In [1]: import numpy as np

In [2]: np.set_printoptions(precision=2, suppress=True, linewidth=160, floatmode="fixed")

In [3]: rd = lambda a: np.round(a, 2) + 0

In [4]: E = np.load("out11.npy")

In [5]: E
Out[5]: 
array([[1, 1, 0],
       [1, 1, 1],
       [0, 1, 1]])

In [6]: # symmetric

In [7]: w, V = np.linalg.eigh(E)

In [8]: rd(w)
Out[8]: array([-0.41,  1.00,  2.41])

In [9]: rd(w.sum()), np.trace(E)
Out[9]: (np.float64(3.0), np.int64(3))

In [10]: print(rd(V @ np.diag(w) @ V.T))
[[1.00 1.00 0.00]
 [1.00 1.00 1.00]
 [0.00 1.00 1.00]]

In [11]: print((w > 1e-8).sum(), (w < -1e-8).sum())
2 1

In [12]: rd(np.abs(V[:, -1]))
Out[12]: array([0.50, 0.71, 0.50])

In [13]: r0 = np.array([1, 4])

In [14]: np.correlate(E[2], E[1], "full")
Out[14]: array([0, 1, 2, 2, 1])

In [15]: np.polyval(r0, E[2])
Out[15]: array([4, 5, 5])

In [16]: np.convolve(E[2], r0)
Out[16]: array([0, 1, 5, 4])

In [17]: w, V = np.linalg.eigh(E)

In [18]: x = np.array([-3, 1, 0])

In [19]: rd(V * np.abs(w) @ V.T)
Out[19]: 
array([[1.21, 0.71, 0.21],
       [0.71, 1.41, 0.71],
       [0.21, 0.71, 1.21]])

In [20]: np.abs(E).sum(axis=1).max(), rd(np.abs(w).max())
Out[20]: (np.int64(3), np.float64(2.41))

In [21]: x @ E @ x
Out[21]: np.int64(4)

In [22]: w, V = np.linalg.eig(E)

In [23]: print(rd(np.sort(np.linalg.eigvals(E @ E))))
[0.17 1.00 5.83]

In [24]: rd(np.sort(np.linalg.eigvals(E.T)))
Out[24]: array([-0.41,  1.00,  2.41])

In [25]: rd(E @ V[:, 0] - w[0] * V[:, 0])
Out[25]: array([0.00, 0.00, 0.00])

In [26]: print(rd(np.sort(np.linalg.eigvals(np.linalg.inv(E)))))
[-2.41  0.41  1.00]

In [27]: Q, _ = np.linalg.qr(np.array([[0.5, -1.0, -1.7], [-0.2, -0.2, 0.4], [0.6, -0.1, 1.6]]))

In [28]: V, _ = np.linalg.qr(np.array([[-1.8, 0.2, -0.1], [-1.6, -1.6, -0.4], [-1.0, 0.1, 1.2]]))

In [29]: sig = 5 * 0.5 ** np.arange(3)

In [30]: arr = Q[:, :3] * sig @ V[:3]

In [31]: rd(arr)
Out[31]: 
array([[ 3.40, -0.27,  1.27],
       [-0.57,  1.87,  0.35],
       [ 1.61, -2.78,  2.30]])

In [32]: blk = np.stack([arr, -3 * arr, arr[::-1]])

In [33]: rd(blk.sum(axis=0))
Out[33]: 
array([[-5.19, -2.25, -0.23],
       [ 0.57, -1.87, -0.35],
       [ 0.18,  5.29, -3.33]])

In [34]: np.linalg.matrix_rank(blk)
Out[34]: array([3, 3, 3])

In [35]: rd(np.linalg.norm(blk, axis=(1, 2)))
Out[35]: array([ 5.73, 17.18,  5.73])

In [36]: np.linalg.matrix_rank(blk.reshape(3, -1))
Out[36]: np.int64(2)

In [37]: (blk @ arr.T).shape
Out[37]: (3, 3, 3)

In [38]: blk.shape
Out[38]: (3, 3, 3)

In [39]: x = np.array([-6, 1, 8])

In [40]: rhs = arr @ x

In [41]: beta, lr = np.zeros(3), 1 / np.linalg.norm(arr, 2) ** 2

In [42]: for i in range(25):
    ...:     beta -= lr * arr.T @ (arr @ beta - rhs)
    ...:     if i % 5 == 0: print(i, round(np.linalg.norm(arr @ beta - rhs), 2))
    ...: 
0 12.46
5 8.25
10 5.91
15 4.27
20 3.1

In [43]: print(rd(np.linalg.cond(arr)))
4.0

In [44]: rng = np.random.default_rng(968)

In [45]: lab = rng.permutation(3)

In [46]: print(lab)
[1 0 2]

In [47]: out = arr[lab][:, lab]

In [48]: rd(np.diag(out))
Out[48]: array([1.87, 3.40, 2.30])

In [49]: rd(np.linalg.det(out)), rd(np.linalg.det(arr[lab]))
Out[49]: (np.float64(15.62), np.float64(-15.62))

In [50]: x = np.array([1, 1, 2])

In [51]: rd((arr * x).sum(axis=1))
Out[51]: array([5.67, 1.99, 3.43])

In [52]: rd(arr @ np.ones(3))
Out[52]: array([4.40, 1.65, 1.13])

In [53]: np.sign((arr @ x).round(6))
Out[53]: array([1.00, 1.00, 1.00])

In [54]: rd(arr @ (2 * x))
Out[54]: array([11.33,  3.99,  6.86])

In [55]: print(np.linalg.norm(arr @ x) <= np.linalg.norm(arr, 2) * np.linalg.norm(x) + 1e-9)
True

In [56]: (arr @ x).argmax()
Out[56]: np.int64(0)

In [57]: rd(arr * x)
Out[57]: 
array([[ 3.40, -0.27,  2.53],
       [-0.57,  1.87,  0.69],
       [ 1.61, -2.78,  4.60]])

In [58]: F = np.load("sample0.npy")

In [59]: F
Out[59]: 
array([[ 0, -4,  3,  1],
       [ 4,  0,  4, -9],
       [-3, -4,  0,  2],
       [-1,  9, -2,  0]])

In [60]: # skew-symmetric

In [61]: r0, v = F[0], F[2]

In [62]: r0 @ v
Out[62]: np.int64(18)

In [63]: print(r0 @ r0)
26

In [64]: p = (r0 @ v) / (r0 @ r0) * r0

In [65]: print(rd(v - p))
[-3.00 -1.23 -2.08  1.31]

In [66]: print(rd(p))
[ 0.00 -2.77  2.08  0.69]

In [67]: print(rd(np.linalg.norm(r0 + v) ** 2 + np.linalg.norm(r0 - v) ** 2))
110.0

In [68]: np.outer(r0, v)
Out[68]: 
array([[  0,   0,   0,   0],
       [ 12,  16,   0,  -8],
       [ -9, -12,   0,   6],
       [ -3,  -4,   0,   2]])

In [69]: rd((v - p) @ r0)
Out[69]: np.float64(0.0)

In [70]: lab = rng.permutation(4)

In [71]: lab
Out[71]: array([3, 1, 2, 0])

In [72]: out = F[lab][:, lab]

In [73]: print(rd(np.linalg.det(out)), rd(np.linalg.det(F[lab])))
529.0 -529.0

In [74]: out
Out[74]: 
array([[ 0,  9, -2, -1],
       [-9,  0,  4,  4],
       [ 2, -4,  0, -3],
       [ 1, -4,  3,  0]])

In [75]: X = np.maximum(np.array([[1],
    ...:     [1],
    ...:     [0],
    ...:     [0],
    ...:     [1],
    ...:     [-1],
    ...:     [0],
    ...:     [0],
    ...:     [0],
    ...:     [2],
    ...:     [-2],
    ...:     [0],
    ...:     [0],
    ...:     [-1],
    ...:     [-2],
    ...:     [1],
    ...:     [-1],
    ...:     [0],
    ...:     [-2],
    ...:     [0],
    ...:     [-2],
    ...:     [-2],
    ...:     [0],
    ...:     [2]]) @ np.array([[1, 0, 1]]) + np.array([2, 1, 1]), 0)

In [76]: X
Out[76]: 
array([[3, 1, 2],
       [3, 1, 2],
       [2, 1, 1],
       [2, 1, 1],
       [3, 1, 2],
       [1, 1, 0],
       [2, 1, 1],
       [2, 1, 1],
       [2, 1, 1],
       [4, 1, 3],
       [0, 1, 0],
       [2, 1, 1],
       [2, 1, 1],
       [1, 1, 0],
       [0, 1, 0],
       [3, 1, 2],
       [1, 1, 0],
       [2, 1, 1],
       [0, 1, 0],
       [2, 1, 1],
       [0, 1, 0],
       [0, 1, 0],
       [2, 1, 1],
       [4, 1, 3]])

In [77]: # row 1 repeats row 0

In [78]: lab = rng.permutation(3)

In [79]: out = X[:, lab] * rng.choice([-1, 1], 3)

In [80]: out
Out[80]: 
array([[-2, -1, -3],
       [-2, -1, -3],
       [-1, -1, -2],
       [-1, -1, -2],
       [-2, -1, -3],
       [ 0, -1, -1],
       [-1, -1, -2],
       [-1, -1, -2],
       [-1, -1, -2],
       [-3, -1, -4],
       [ 0, -1,  0],
       [-1, -1, -2],
       [-1, -1, -2],
       [ 0, -1, -1],
       [ 0, -1,  0],
       [-2, -1, -3],
       [ 0, -1, -1],
       [-1, -1, -2],
       [ 0, -1,  0],
       [-1, -1, -2],
       [ 0, -1,  0],
       [ 0, -1,  0],
       [-1, -1, -2],
       [-3, -1, -4]])

In [81]: Uu, _, Vh = np.linalg.svd(X.T @ out)

In [82]: rd(Uu @ Vh)
Out[82]: 
array([[ 0.00,  0.00, -1.00],
       [ 0.00, -1.00,  0.00],
       [-1.00,  0.00,  0.00]])

In [83]: lab
Out[83]: array([2, 1, 0])

In [84]: print(rd(np.linalg.lstsq(X, out)[0]))
[[ 0.00  0.00 -1.00]
 [ 0.00 -1.00  0.00]
 [-1.00  0.00  0.00]]

In [85]: out = X + rng.integers(-2, 3, (24, 1)) @ rng.integers(-2, 3, (1, 3))

In [86]: out
Out[86]: 
array([[ 4,  3,  3],
       [ 3,  1,  2],
       [ 0, -3, -1],
       [ 2,  1,  1],
       [ 5,  5,  4],
       [ 2,  3,  1],
       [ 2,  1,  1],
       [ 0, -3, -1],
       [ 4,  5,  3],
       [ 2, -3,  1],
       [ 1,  3,  1],
       [ 4,  5,  3],
       [ 3,  3,  2],
       [ 1,  1,  0],
       [-1, -1, -1],
       [ 1, -3,  0],
       [ 1,  1,  0],
       [ 1, -1,  0],
       [ 1,  3,  1],
       [ 3,  3,  2],
       [-1, -1, -1],
       [ 2,  5,  2],
       [ 3,  3,  2],
       [ 6,  5,  5]])

In [87]: rd(np.linalg.svd(out - X, compute_uv=False))
Out[87]: array([16.61,  0.00,  0.00])

In [88]: np.linalg.matrix_rank(out - X, tol=1e-8)
Out[88]: np.int64(1)

In [89]: out - X
Out[89]: 
array([[ 1,  2,  1],
       [ 0,  0,  0],
       [-2, -4, -2],
       [ 0,  0,  0],
       [ 2,  4,  2],
       [ 1,  2,  1],
       [ 0,  0,  0],
       [-2, -4, -2],
       [ 2,  4,  2],
       [-2, -4, -2],
       [ 1,  2,  1],
       [ 2,  4,  2],
       [ 1,  2,  1],
       [ 0,  0,  0],
       [-1, -2, -1],
       [-2, -4, -2],
       [ 0,  0,  0],
       [-1, -2, -1],
       [ 1,  2,  1],
       [ 1,  2,  1],
       [-1, -2, -1],
       [ 2,  4,  2],
       [ 1,  2,  1],
       [ 2,  4,  2]])

In [90]: r0, v = out[19], out[20]

In [91]: r0 @ r0
Out[91]: np.int64(22)

In [92]: r0 @ v
Out[92]: np.int64(-8)

In [93]: p = (r0 @ v) / (r0 @ r0) * r0

In [94]: rd(v - p)
Out[94]: array([ 0.09,  0.09, -0.27])

In [95]: print(np.outer(r0, v))
[[-3 -3 -3]
 [-3 -3 -3]
 [-2 -2 -2]]

In [96]: out = np.array([[5, 1, 1], [3, 0, 1], [1, 3, 1]])

In [97]: J = np.triu(out)

In [98]: J
Out[98]: 
array([[5, 1, 1],
       [0, 0, 1],
       [0, 0, 1]])

In [99]: rd(J @ np.linalg.pinv(J) @ J)
Out[99]: 
array([[5.00, 1.00, 1.00],
       [0.00, 0.00, 1.00],
       [0.00, 0.00, 1.00]])

In [100]: np.unique(J.round(6), axis=0).shape
Out[100]: (2, 3)

In [101]: np.abs(np.diag(np.linalg.qr(J)[1])) > 1e-9
Out[101]: array([ True, False,  True])

In [102]: np.linalg.lstsq(J[:-1].T, J[-1])[2]
Out[102]: np.int32(2)

In [103]: np.allclose(J[:-1].T @ np.linalg.lstsq(J[:-1].T, J[-1])[0], J[-1])
Out[103]: True

In [104]: K = np.load("mat.npy")

In [105]: K
Out[105]: 
array([[ -3.43,   6.94, -12.63],
       [  8.56,  -9.22,   1.54],
       [  9.87,   1.10,  -5.11],
       [  1.66,   7.09,  -7.25],
       [ -2.94, -10.82,   9.69],
       [  0.03, -14.13,  -2.98],
       [  1.57,   2.50,  -6.80],
       [  8.45,  -3.64,  -2.12],
       [ -5.26,   5.42,   5.88],
       [ -5.74,   9.26, -13.47],
       [ -8.94,  -3.30,   2.86],
       [  4.92,  -9.23,   0.09],
       [  7.11,  -5.23,   3.48]])

In [106]: print(rd(np.linalg.norm(K)))
43.28

In [107]: K.shape
Out[107]: (13, 3)

In [108]: print(rd(K.mean(axis=0)))
[ 1.22 -1.79 -2.06]

In [109]: K.sum(axis=0)
Out[109]: array([ 15.86, -23.26, -26.82])

In [110]: np.zeros(13, 3)
---------------------------------------------------------------------------
TypeError                                 Traceback (most recent call last)
Cell In[110], line 1
----> 1 np.zeros(13, 3)

TypeError: Cannot interpret '3' as a data type

In [111]: np.count_nonzero(K)
Out[111]: np.int64(39)
